>>> import numpy as np
>>> import numpy.linalg as la
>>> np.set_printoptions(suppress=True, linewidth=140)
>>> def rnd(a):
...     return np.round(a, 3) + 0
... 
>>> X = np.loadtxt("m.csv", delimiter=",")
>>> X
array([[-1.,  0.,  0.,  0.,  0.],
       [ 0.,  5.,  0.,  0.,  0.],
       [ 0.,  0.,  2.,  0.,  0.],
       [ 0.,  0.,  0., -7.,  0.],
       [ 0.,  0.,  0.,  0.,  5.]])
>>> np.prod(np.diag(X)), rnd(la.det(X))
(np.float64(350.0), np.float64(350.0))
>>> [int(la.matrix_rank(la.matrix_power(X, p))) for p in range(1, 6)]
[5, 5, 5, 5, 5]
>>> np.trace(X)
np.float64(4.0)
>>> rnd(np.sort(np.abs(la.eigvals(X))))
array([1., 2., 5., 5., 7.])
>>> np.allclose(X @ X.T, X.T @ X)
True
>>> (X + X.T) / 2
array([[-1.,  0.,  0.,  0.,  0.],
       [ 0.,  5.,  0.,  0.,  0.],
       [ 0.,  0.,  2.,  0.,  0.],
       [ 0.,  0.,  0., -7.,  0.],
       [ 0.,  0.,  0.,  0.,  5.]])
>>> rnd(la.matrix_power(X, 4))
array([[   1.,    0.,    0.,    0.,    0.],
       [   0.,  625.,    0.,    0.,    0.],
       [   0.,    0.,   16.,    0.,    0.],
       [   0.,    0.,    0., 2401.,    0.],
       [   0.,    0.,    0.,    0.,  625.]])
>>> rnd(np.abs(la.eigvals(X)).max())
np.float64(7.0)
>>> F = np.load("a.npy")
>>> print(F)
[[ -8   2   2   1]
 [  0  -9   1   2]
 [  0   3 -10   3]
 [  1   1   0  30]]
>>> rng = np.random.default_rng(26)
>>> idx = rng.permutation(4)
>>> idx
array([2, 3, 1, 0])
>>> A2 = F[idx][:, idx]
>>> np.allclose(A2, F)
False
>>> rnd(np.sort(np.abs(la.eigvals(A2))))
array([ 7.909,  7.909, 11.298, 30.086])
>>> A2
array([[-10,   3,   3,   0],
       [  0,  30,   1,   1],
       [  1,   2,  -9,   0],
       [  2,   1,   2,  -8]])
>>> A2 = X + rng.integers(-2, 3, (5, 3)) @ rng.integers(-2, 3, (3, 5))
>>> A2
array([[ 4.,  6., -6.,  0.,  3.],
       [ 0.,  4.,  1.,  1., -3.],
       [-4., -4.,  6.,  0.,  2.],
       [-6., -7.,  7., -6.,  0.],
       [ 2.,  0.,  0.,  4.,  3.]])
>>> la.matrix_rank(A2 - X, tol=1e-8)
np.int64(3)
>>> A2 - X
array([[ 5.,  6., -6.,  0.,  3.],
       [ 0., -1.,  1.,  1., -3.],
       [-4., -4.,  4.,  0.,  2.],
       [-6., -7.,  7.,  1.,  0.],
       [ 2.,  0.,  0.,  4., -2.]])
>>> print(rnd(la.svd(A2 - X, compute_uv=False)))
[16.817  5.964  3.261  0.     0.   ]
